>>> import numpy as np
>>> np.set_printoptions(suppress=True, linewidth=160)
>>> def tidy(a):
...     return np.round(a, 1) + 0
... 
>>> feats = np.array([[3, 4, 1, 5, 1],
...     [4, 1, 4, 1, 4],
...     [3, 2, 3, 2, 3],
...     [5, 0, 3, 2, 5],
...     [4, 2, 2, 5, 1]])
>>> feats
array([[3, 4, 1, 5, 1],
       [4, 1, 4, 1, 4],
       [3, 2, 3, 2, 3],
       [5, 0, 3, 2, 5],
       [4, 2, 2, 5, 1]])
>>> tidy(np.poly(feats))
array([  1., -10., -63.,  75., 121., -50.])
>>> tidy(np.linalg.det(2 * feats)), tidy(np.linalg.det(feats))
(np.float64(1600.0), np.float64(50.0))
>>> np.kron(np.eye(2, dtype=int), feats)
array([[3, 4, 1, 5, 1, 0, 0, 0, 0, 0],
       [4, 1, 4, 1, 4, 0, 0, 0, 0, 0],
       [3, 2, 3, 2, 3, 0, 0, 0, 0, 0],
       [5, 0, 3, 2, 5, 0, 0, 0, 0, 0],
       [4, 2, 2, 5, 1, 0, 0, 0, 0, 0],
       [0, 0, 0, 0, 0, 3, 4, 1, 5, 1],
       [0, 0, 0, 0, 0, 4, 1, 4, 1, 4],
       [0, 0, 0, 0, 0, 3, 2, 3, 2, 3],
       [0, 0, 0, 0, 0, 5, 0, 3, 2, 5],
       [0, 0, 0, 0, 0, 4, 2, 2, 5, 1]])
>>> rng = np.random.default_rng(560)
>>> lab = rng.permutation(5)
>>> lab
array([2, 3, 4, 0, 1])
>>> M2 = feats[lab][:, lab]
>>> M2
array([[3, 2, 3, 3, 2],
       [3, 2, 5, 5, 0],
       [2, 5, 1, 4, 2],
       [1, 5, 1, 3, 4],
       [4, 1, 4, 4, 1]])
>>> tidy(np.linalg.det(M2)), tidy(np.linalg.det(feats[lab]))
(np.float64(50.0), np.float64(50.0))
>>> tidy(np.sort(np.abs(np.linalg.eigvals(M2))))
array([ 0.4,  1.2,  1.7,  4.9, 14.1])
>>> np.trace(M2)
np.int64(10)
>>> np.allclose(M2, feats)
False
